>>> import numpy as np
>>> import numpy.linalg as la
>>> np.set_printoptions(precision=2, suppress=True, linewidth=100, sign=" ")
>>> def tidy(a):
...     return np.round(a, 2) + 0
... 
>>> X = np.loadtxt("mat.csv", delimiter=",")
>>> X
array([[ 1.1 , -0.7 , -0.7 , -0.9 , -1.6 , -1.1 ,  0.9 ,  1.7 ,  1.2 ,  0.6 ],
       [ 0.3 , -0.76,  0.3 , -1.5 ,  0.2 ,  0.2 ,  0.8 , -0.6 , -1.4 , -1.6 ],
       [-0.3 , -2.02, -0.2 ,  1.3 ,  0.5 , -1.4 ,  1.9 ,  1.5 , -0.8 , -0.2 ],
       [-1.8 ,  2.48, -0.3 , -0.2 ,  0.4 , -0.9 , -2.5 , -0.1 ,  0.3 , -1.5 ],
       [ 0.4 ,  0.07,  0.4 ,  0.2 ,  1.2 ,  2.5 , -0.1 , -1.2 , -0.8 , -0.2 ],
       [ 1.6 ,  1.82,  0.3 ,  0.2 ,  0.4 ,  0.1 , -1.6 , -0.1 , -0.3 ,  1.4 ],
       [-0.1 ,  1.06,  0.4 , -0.2 , -1.5 , -1.6 , -1.  , -1.  , -0.3 ,  0.1 ],
       [ 0.9 , -0.08,  1.3 , -1.2 , -1.4 , -1.  ,  0.2 ,  1.3 , -0.3 ,  0.6 ],
       [-0.4 ,  1.28, -1.1 , -1.3 , -1.8 , -0.7 , -1.2 ,  2.3 ,  0.9 , -0.2 ],
       [-0.2 ,  0.89,  1.6 , -1.7 ,  0.5 , -0.8 , -0.8 ,  0.6 ,  1.2 , -0.5 ],
       [ 0.2 ,  0.52,  0.5 ,  0.6 ,  0.9 ,  1.7 , -0.5 , -0.1 ,  0.2 ,  0.6 ]])
>>> x0 = np.array([1, 1, 0, 2, 2, -1, -1, 2, 1, -2])
>>> target = X @ x0
>>> b, lr = np.zeros(10), 1 / la.norm(X, 2) ** 2
>>> for i in range(25):
...     b -= lr * X.T @ (X @ b - target)
...     if i % 5 == 0: print(i, round(la.norm(X @ b - target), 2))
... 
0 7.49
5 3.28
10 1.99
15 1.44
20 1.16
>>> tidy(b)
array([-0.4 ,  0.89, -0.26,  0.95,  2.27, -0.98, -0.84,  1.87,  0.4 , -0.39])
>>> tidy(la.cond(X))
np.float64(286.44)
>>> hat = X @ la.solve(X.T @ X, X.T)
>>> tidy(np.diag(hat))
array([ 0.98,  0.97,  0.94,  0.85,  1.  ,  1.  ,  0.8 ,  0.78,  0.86,  0.92,  0.9 ])
>>> np.allclose(hat @ hat, hat)
True
>>> tidy(np.trace(hat))
np.float64(10.0)
>>> tidy(la.eigvalsh(hat))
array([ 0.,  1.,  1.,  1.,  1.,  1.,  1.,  1.,  1.,  1.,  1.])
>>> tidy(hat @ X[:, 4])
array([-1.6,  0.2,  0.5,  0.4,  1.2,  0.4, -1.5, -1.4, -1.8,  0.5,  0.9])
